$ python3 -q
>>> import numpy as np
>>> np.set_printoptions(suppress=True, linewidth=120)
>>> rng = np.random.default_rng(80)
>>> theta = rng.uniform(0, 2 * np.pi, 17)
>>> O, _ = np.linalg.qr(np.array([[0.7, 0.1], [1.1, 0.7], [0.4, 0.8], [0.2, 1.1]]))
>>> feats = 3 * np.c_[np.cos(theta), np.sin(theta)] @ O.T
>>> print(feats.round(3))
[[-0.922 -0.052  1.386  2.495]
 [-1.391 -2.349 -1.017 -0.717]
 [-1.243 -2.273 -1.148 -0.987]
 [ 0.67   1.839  1.459  1.744]
 [ 0.767  1.924  1.423  1.639]
 [ 0.793 -0.138 -1.441 -2.505]
 [ 0.18   1.352  1.567  2.164]
 [-1.285 -0.635  1.161  2.366]
 [-1.01  -0.184  1.342  2.479]
 [ 0.013 -1.139 -1.578 -2.283]
 [-1.721 -1.534  0.618  1.818]
 [ 1.489  1.012 -0.967 -2.196]
 [ 0.514  1.694  1.507  1.896]
 [ 1.418  0.875 -1.042 -2.266]
 [ 0.343  1.525  1.544  2.043]
 [ 1.469  0.972 -0.989 -2.218]
 [ 1.214  2.256  1.17   1.034]]
>>> A2 = feats + rng.integers(-2, 3, (17, 2)) @ rng.integers(-2, 3, (2, 4))
>>> print(A2.round(3))
[[-2.922 -1.052  0.386  1.495]
 [-3.391 -1.349 -0.017 -3.717]
 [-5.243 -2.273 -1.148 -4.987]
 [-1.33  -3.161 -3.541  4.744]
 [ 0.767 -0.076 -0.577  3.639]
 [ 4.793 -0.138 -1.441  1.495]
 [-1.82  -3.648 -3.433  5.164]
 [-1.285 -4.635 -2.839  6.366]
 [-3.01  -1.184  0.342  1.479]
 [-1.987 -0.139 -0.578 -5.283]
 [ 2.279  0.466  2.618  3.818]
 [-2.511 -0.988 -2.967 -4.196]
 [ 0.514 -2.306 -2.493  5.896]
 [ 3.418  5.875  3.958 -5.266]
 [ 2.343  2.525  2.544  3.043]
 [-2.531 -1.028 -2.989 -4.218]
 [ 5.214  6.256  5.17   1.034]]
>>> np.linalg.matrix_rank(A2 - feats, tol=1e-8)
np.int64(2)
>>> np.round(A2 - feats, 3)
array([[-2., -1., -1., -1.],
       [-2.,  1.,  1., -3.],
       [-4.,  0.,  0., -4.],
       [-2., -5., -5.,  3.],
       [ 0., -2., -2.,  2.],
       [ 4.,  0.,  0.,  4.],
       [-2., -5., -5.,  3.],
       [ 0., -4., -4.,  4.],
       [-2., -1., -1., -1.],
       [-2.,  1.,  1., -3.],
       [ 4.,  2.,  2.,  2.],
       [-4., -2., -2., -2.],
       [ 0., -4., -4.,  4.],
       [ 2.,  5.,  5., -3.],
       [ 2.,  1.,  1.,  1.],
       [-4., -2., -2., -2.],
       [ 4.,  4.,  4.,  0.]])
